% ipython --no-banner

In [1]: import numpy as np

In [2]: np.set_printoptions(precision=1, suppress=True, linewidth=140, legacy="1.25")

In [3]: def tidy(a):
   ...:     return np.round(a, 1) + 0
   ...: 

In [4]: M2 = np.array([[2], [0], [0]])

In [5]: W2 = np.array([[-4, 5, 1]])

In [6]: W0 = M2 @ W2

In [7]: print(W0)
[[-8 10  2]
 [ 0  0  0]
 [ 0  0  0]]

In [8]: # row 0 is much longer than the rest

In [9]: proj = np.triu(np.array([[5, 5, 9], [8, 7, 5], [3, 5, 7]]), 1) + np.eye(3)

In [10]: M2 = proj @ W0 @ np.linalg.inv(proj)

In [11]: print(tidy(np.linalg.det(M2)))
0.0

In [12]: print(np.trace(M2), np.trace(W0))
-8.0 -8

In [13]: print(np.linalg.matrix_rank(M2))
1

In [14]: print(tidy(np.linalg.norm(W0, 2) / np.linalg.norm(W0)))
1.0

In [15]: print(np.linalg.matrix_rank(W0, rtol=0.1))
1

In [16]: print(tidy(np.linalg.eigvals(W0).sum().real))
-8.0

In [17]: print(tidy(np.linalg.det(2 * W0)), tidy(np.linalg.det(W0)))
0.0 0.0

In [18]: print(np.kron(np.eye(2, dtype=int), W0))
[[-8 10  2  0  0  0]
 [ 0  0  0  0  0  0]
 [ 0  0  0  0  0  0]
 [ 0  0  0 -8 10  2]
 [ 0  0  0  0  0  0]
 [ 0  0  0  0  0  0]]

In [19]: print(tidy(np.linalg.det(W0[::-1])))
0.0

In [20]: print(np.poly(W0))
[1. 8. 0. 0.]

In [21]: print(tidy(np.linalg.det(W0.T)))
0.0

In [22]: print(np.einsum("ij,ji->", W0, W0))
64

In [23]: print(W0 @ W0)
[[ 64 -80 -16]
 [  0   0   0]
 [  0   0   0]]

In [24]: print(tidy(np.sort(np.linalg.eigvals(W0))))
[-8.  0.  0.]

In [25]: print([int(np.linalg.matrix_rank(np.linalg.matrix_power(W0, p))) for p in range(1, 4)])
[1, 1, 1]

In [26]: Uu, s, vt = np.linalg.svd(W0)

In [27]: vecs = vt[:(s > 1e-8).sum()]

In [28]: rng = np.random.default_rng(81947)

In [29]: x = W0[2] + -2 * W0[0] + rng.integers(2) * np.eye(3)[0]

In [30]: print(x)
[ 16. -20.  -4.]

In [31]: print(tidy(np.diag(vecs.T @ vecs)))
[0.4 0.6 0. ]

In [32]: print(tidy(vecs.T @ vecs))
[[ 0.4 -0.5 -0.1]
 [-0.5  0.6  0.1]
 [-0.1  0.1  0. ]]

In [33]: A = np.array([[-12.5, 19.4, 23.2],
    ...:     [-31.0, 9.2, -18.1],
    ...:     [-29.0, 10.6, -18.6],
    ...:     [-31.3, 10.0, -20.5],
    ...:     [-11.4, 19.1, 22.9],
    ...:     [-12.4, 17.0, 21.4],
    ...:     [-11.0, 19.6, 22.9],
    ...:     [-31.2, 9.2, -21.0],
    ...:     [-13.1, 18.9, 22.3],
    ...:     [-30.3, 11.5, -19.3],
    ...:     [-12.5, 17.4, 23.1],
    ...:     [-12.6, 17.4, 22.7],
    ...:     [-31.8, 9.7, -20.1],
    ...:     [-29.4, 8.9, -19.3],
    ...:     [-11.4, 19.4, 22.8],
    ...:     [-31.9, 9.4, -19.5],
    ...:     [-11.7, 20.1, 22.3],
    ...:     [-12.3, 17.9, 20.4],
    ...:     [-29.6, 11.2, -21.9]])

In [34]: lab = A[:, 0] > np.median(A[:, 0])

In [35]: f = A[lab].mean(axis=0) - A[~lab].mean(axis=0)

In [36]: print(tidy((((A - A.mean(axis=0)) @ f > 0) == lab).mean()))
0.9

In [37]: print(np.argsort(-np.abs(f).round(6), kind="stable"))
[2 0 1]

In [38]: print(((A - A.mean(axis=0)) @ f > 0).astype(int))
[1 0 0 0 1 1 1 0 1 0 1 1 0 0 1 0 1 1 0]

In [39]: M2 = np.array([[8, 0], [0, 8], [8, 1]])

In [40]: print(np.linalg.matrix_rank(np.vstack([A, M2.T])))
3

In [41]: print(np.vstack([A, M2.T]).shape)
(21, 3)

In [42]: print(np.linalg.matrix_rank(A @ M2))
2

In [43]: print(tidy(np.einsum("ij->j", A)))
[-396.4  275.9   45.7]
